% ipython --no-banner

In [1]: import numpy as np

In [2]: import numpy.linalg as la

In [3]: np.set_printoptions(suppress=True, linewidth=100)

In [4]: J = np.load("a.npy")

In [5]: print(J)
[[1 2 3]
 [2 1 2]
 [3 2 1]]

In [6]: w, V = la.eigh(J)

In [7]: x = np.array([5, 4, 4])

In [8]: print(np.round(V * np.maximum(w, 0) @ V.T, 3))
[[2.093 1.781 2.093]
 [1.781 1.515 1.781]
 [2.093 1.781 2.093]]

In [9]: print(np.abs(J).sum(axis=1).max(), round(np.abs(w).max(), 3))
6 5.702

In [10]: m1 = np.loadtxt("arr.csv", delimiter=",")

In [11]: print(m1)
[[ 1. -1.  1. -1.  1. -1.  1. -1.]
 [ 1.  1. -1. -1.  1.  1. -1. -1.]
 [ 1. -1. -1.  1. -1.  1.  1. -1.]]

In [12]: f = np.array([-1, -3])

In [13]: print(np.polyval(f, m1[1]))
[-4. -4. -2. -2. -4. -4. -2. -2.]

In [14]: print(np.cross(m1[1, :3], m1[0, :3]))
[ 0. -2. -2.]

In [15]: def softmax(z):
    ...:     e = np.exp(z - z.max(axis=-1, keepdims=True))
    ...:     return e / e.sum(axis=-1, keepdims=True)
    ...: 

In [16]: print(np.round(softmax(m1[1]), 3))
[0.22 0.22 0.03 0.03 0.22 0.22 0.03 0.03]

In [17]: S = m1 @ m1.T / np.sqrt(8)

In [18]: print(np.round(softmax(S + np.triu(np.full(S.shape, -np.inf), 1)), 3))
[[1.    0.    0.   ]
 [0.056 0.944 0.   ]
 [0.053 0.053 0.894]]

In [19]: print(softmax(S).round(6).argmax(axis=1))
[0 1 2]

In [20]: out = np.array([[-8]])

In [21]: basis = np.array([[-2, 3], [-1, 0]])

In [22]: A = np.block([[out, np.array([[-2, -1]])], [np.zeros((2, 1)), basis]])

In [23]: print(A)
[[-8. -2. -1.]
 [ 0. -2.  3.]
 [ 0. -1.  0.]]

In [24]: out = np.array([[-7, 7], [1, 5]])

In [25]: basis = np.kron(out, A)

In [26]: print(basis)
[[ 56.  14.   7. -56. -14.  -7.]
 [ -0.  14. -21.   0. -14.  21.]
 [ -0.   7.  -0.   0.  -7.   0.]
 [ -8.  -2.  -1. -40. -10.  -5.]
 [  0.  -2.   3.   0. -10.  15.]
 [  0.  -1.   0.   0.  -5.   0.]]

In [27]: print(basis.shape)
(6, 6)

In [28]: print(np.round(la.norm(basis, 2), 3), round(float(la.norm(out, 2) * la.norm(A, 2)), 3))
86.217 86.217

In [29]: out = basis / np.sqrt((basis ** 2).mean(axis=1, keepdims=True))

In [30]: print(la.matrix_rank(basis - basis.mean(axis=1, keepdims=True)))
5

In [31]: print(out[0].round(3))
[ 1.668  0.417  0.209 -1.668 -0.417 -0.209]

In [32]: print(np.round(la.norm(out, axis=1), 3))
[2.449 2.449 2.449 2.449 2.449 2.449]

In [33]: print(basis - basis.mean(axis=1, keepdims=True))
[[ 56.  14.   7. -56. -14.  -7.]
 [ -0.  14. -21.   0. -14.  21.]
 [ -0.   7.  -0.   0.  -7.   0.]
 [  3.   9.  10. -29.   1.   6.]
 [ -1.  -3.   2.  -1. -11.  14.]
 [  1.   0.   1.   1.  -4.   1.]]

In [34]: print(la.matrix_rank(out) == la.matrix_rank(basis))
True

In [35]: rng = np.random.default_rng(55355)

In [36]: z = rng.permutation(3)

In [37]: out = A[:, z] * rng.choice([-1, 1], 3)

In [38]: print(out)
[[ 1. -8. -2.]
 [-3.  0. -2.]
 [-0.  0. -1.]]

In [39]: Uu, _, Vh = la.svd(A.T @ out)

In [40]: print(z)
[2 0 1]

In [41]: out = A + rng.integers(-2, 3, (3, 2)) @ rng.integers(-2, 3, (2, 3))

In [42]: print(out)
[[-7. -4.  0.]
 [ 3. -3.  3.]
 [-2.  3. -2.]]

In [43]: print(np.abs(out - A).sum(axis=1))
[4. 4. 8.]

In [44]: print(round(la.det(out.T), 3))
21.0

In [45]: print(round(la.det(2 * out), 3), round(float(la.det(out)), 3))
168.0 21.0

In [46]: print(np.einsum("ii->", out))
-12.0

In [47]: print(np.round(la.eigvals(out).sum().real, 3))
-12.0

In [48]: print(np.round(np.poly(out), 3))
[  1.  12.  44. -21.]

In [49]: feats = np.loadtxt("m.csv", delimiter=",")

In [50]: print(feats)
[[3. 0. 0. 0.]
 [0. 8. 0. 0.]
 [0. 0. 0. 0.]
 [0. 0. 0. 3.]]

In [51]: # null space of dimension 1

In [52]: print(np.abs(np.diag(la.qr(feats)[1])) > 1e-9)
[ True  True False  True]

In [53]: print(round(float(np.trace(la.pinv(feats) @ feats)), 3))
3.0

In [54]: print(la.lstsq(feats[:-1].T, feats[-1])[2])
2

In [55]: print(feats.sum(axis=1))
[3. 8. 0. 3.]

In [56]: print(feats.shape)
(4, 4)

In [57]: print(feats - feats[0])
[[ 0.  0.  0.  0.]
 [-3.  8.  0.  0.]
 [-3.  0.  0.  0.]
 [-3.  0.  0.  3.]]

In [58]: print(round(la.norm(feats), 3))
9.055

In [59]: print(np.count_nonzero(feats))
3

In [60]: print(feats.sum(axis=0))
[3. 8. 0. 3.]

In [61]: W0 = np.load("dump.npy")

In [62]: print(W0)
[[0 1 2 3]
 [3 1 2 2]
 [3 0 3 1]
 [1 2 0 2]]

In [63]: z = rng.permutation(4)

In [64]: out = W0[:, z] * rng.choice([-1, 1], 4)

In [65]: print(out)
[[-1  3 -2  0]
 [-1  2 -2 -3]
 [ 0  1 -3 -3]
 [-2  2  0 -1]]

In [66]: Uu, _, Vh = la.svd(W0.T @ out)

In [67]: print(np.round(Uu @ Vh, 3) + 0)
[[ 0.  0.  0. -1.]
 [-1.  0.  0.  0.]
 [ 0.  0. -1.  0.]
 [ 0.  1.  0.  0.]]

In [68]: print(np.round(la.lstsq(W0, out)[0], 3) + 0)
[[ 0.  0.  0. -1.]
 [-1.  0.  0.  0.]
 [ 0.  0. -1.  0.]
 [ 0.  1.  0.  0.]]

In [69]: w, V = la.eig(W0)

In [70]: print(np.round(np.sort(la.eigvals(la.inv(W0))), 3))
[-2.216 -0.589  0.159  0.534]

In [71]: print(round(np.prod(w), 3))
9.0

In [72]: print(np.round(W0 @ V[:, 0] - w[0] * V[:, 0], 3) + 0)
[0. 0. 0. 0.]

In [73]: out = W0 / np.sqrt((W0 ** 2).mean(axis=1, keepdims=True))

In [74]: print(la.matrix_rank(out) == la.matrix_rank(W0))
True

In [75]: print(out[1].round(3))
[1.414 0.471 0.943 0.943]

In [76]: print(np.round(la.norm(out, axis=1), 3))
[2. 2. 2. 2.]

In [77]: print(la.matrix_rank(W0 - W0.mean(axis=1, keepdims=True)))
3

In [78]: print(W0 - W0.mean(axis=1, keepdims=True))
[[-1.5  -0.5   0.5   1.5 ]
 [ 1.   -1.    0.    0.  ]
 [ 1.25 -1.75  1.25 -0.75]
 [-0.25  0.75 -1.25  0.75]]

In [79]: X = 3 * np.eye(5) + np.ones((5, 5))

In [80]: print(X)
[[4. 1. 1. 1. 1.]
 [1. 4. 1. 1. 1.]
 [1. 1. 4. 1. 1.]
 [1. 1. 1. 4. 1.]
 [1. 1. 1. 1. 4.]]

In [81]: # symmetric

In [82]: print(np.kron(np.eye(2, dtype=int), X))
[[4. 1. 1. 1. 1. 0. 0. 0. 0. 0.]
 [1. 4. 1. 1. 1. 0. 0. 0. 0. 0.]
 [1. 1. 4. 1. 1. 0. 0. 0. 0. 0.]
 [1. 1. 1. 4. 1. 0. 0. 0. 0. 0.]
 [1. 1. 1. 1. 4. 0. 0. 0. 0. 0.]
 [0. 0. 0. 0. 0. 4. 1. 1. 1. 1.]
 [0. 0. 0. 0. 0. 1. 4. 1. 1. 1.]
 [0. 0. 0. 0. 0. 1. 1. 4. 1. 1.]
 [0. 0. 0. 0. 0. 1. 1. 1. 4. 1.]
 [0. 0. 0. 0. 0. 1. 1. 1. 1. 4.]]

In [83]: print(np.einsum("ij,ji->", X, X))
100.0

In [84]: print(round(la.det(X.T), 3))
648.0

In [85]: print(np.round(la.eigvals(X), 3))
[8. 3. 3. 3. 3.]

In [86]: print(np.einsum("ii->", X))
20.0

In [87]: print(np.round(np.poly(X), 3))
[   1.  -20.  150. -540.  945. -648.]

In [88]: E = np.load("x.npy")

In [89]: print(E)
[[0 0 1 0 0]
 [0 0 0 1 0]
 [0 1 0 0 0]
 [0 0 0 0 1]
 [1 0 0 0 0]]

In [90]: # row-stochastic, so 1 is an eigenvalue

In [91]: print(E @ E.T)
[[1 0 0 0 0]
 [0 1 0 0 0]
 [0 0 1 0 0]
 [0 0 0 1 0]
 [0 0 0 0 1]]

In [92]: print(np.round(la.pinv(E), 3))
[[0. 0. 0. 0. 1.]
 [0. 0. 1. 0. 0.]
 [1. 0. 0. 0. 0.]
 [0. 1. 0. 0. 0.]
 [0. 0. 0. 1. 0.]]

In [93]: arr = np.load("block18.npy")

In [94]: print(arr)
[[3. 2. 2. 0.]
 [2. 3. 2. 0.]
 [2. 2. 3. 0.]
 [0. 0. 0. 3.]]

In [95]: # symmetric, so the eigenvalues are real

In [96]: O, r_ = la.qr(arr)

In [97]: print(np.round(O.T @ O, 3) + 0)
[[1. 0. 0. 0.]
 [0. 1. 0. 0.]
 [0. 0. 1. 0.]
 [0. 0. 0. 1.]]

In [98]: print(np.round(O @ r_, 3))
[[3. 2. 2. 0.]
 [2. 3. 2. 0.]
 [2. 2. 3. 0.]
 [0. 0. 0. 3.]]

In [99]: print(O.round(3))
[[-0.728  0.591 -0.348  0.   ]
 [-0.485 -0.802 -0.348  0.   ]
 [-0.485 -0.084  0.87   0.   ]
 [-0.    -0.    -0.     1.   ]]

In [100]: print(np.trace(O @ O.T))
4.0

In [101]: print(r_.round(3))
[[-4.123 -3.881 -3.881  0.   ]
 [ 0.    -1.393 -0.676  0.   ]
 [ 0.     0.     1.219  0.   ]
 [ 0.     0.     0.     3.   ]]

In [102]: print(O.shape, r_.shape)
(4, 4) (4, 4)

In [103]: print(np.allclose(r_, r_.T))
False

In [104]: print(np.round((r_ + r_.T) / 2, 3))
[[-4.123 -1.94  -1.94   0.   ]
 [-1.94  -1.393 -0.338  0.   ]
 [-1.94  -0.338  1.219  0.   ]
 [ 0.     0.     0.     3.   ]]

In [105]: print(np.allclose(r_ @ r_.T, r_.T @ r_))
False

In [106]: print(np.round((r_ - r_.T) / 2, 3))
[[ 0.    -1.94  -1.94   0.   ]
 [ 1.94   0.    -0.338  0.   ]
 [ 1.94   0.338  0.     0.   ]
 [ 0.     0.     0.     0.   ]]

In [107]: w, V = la.eig(arr)

In [108]: print(np.round(arr @ V[:, 0] - w[0] * V[:, 0], 3) + 0)
[0. 0. 0. 0.]

In [109]: print(w.round(3))
[1. 7. 1. 3.]

In [110]: print(np.round(np.sort(la.eigvals(la.inv(arr))), 3))
[0.143 0.333 1.    1.   ]

In [111]: print(np.round(np.sort(np.abs(la.eigvals(arr))), 3))
[1. 1. 3. 7.]

In [112]: print(np.allclose(arr, arr.T))
True

In [113]: print(round(la.det(arr), 3))
21.0

In [114]: print(np.round(np.abs(la.eigvals(arr)).max(), 3))
7.0

In [115]: print(np.round(la.matrix_power(arr, 3), 3))
[[115. 114. 114.   0.]
 [114. 115. 114.   0.]
 [114. 114. 115.   0.]
 [  0.   0.   0.  27.]]

In [116]: print((arr + arr.T) / 2)
[[3. 2. 2. 0.]
 [2. 3. 2. 0.]
 [2. 2. 3. 0.]
 [0. 0. 0. 3.]]
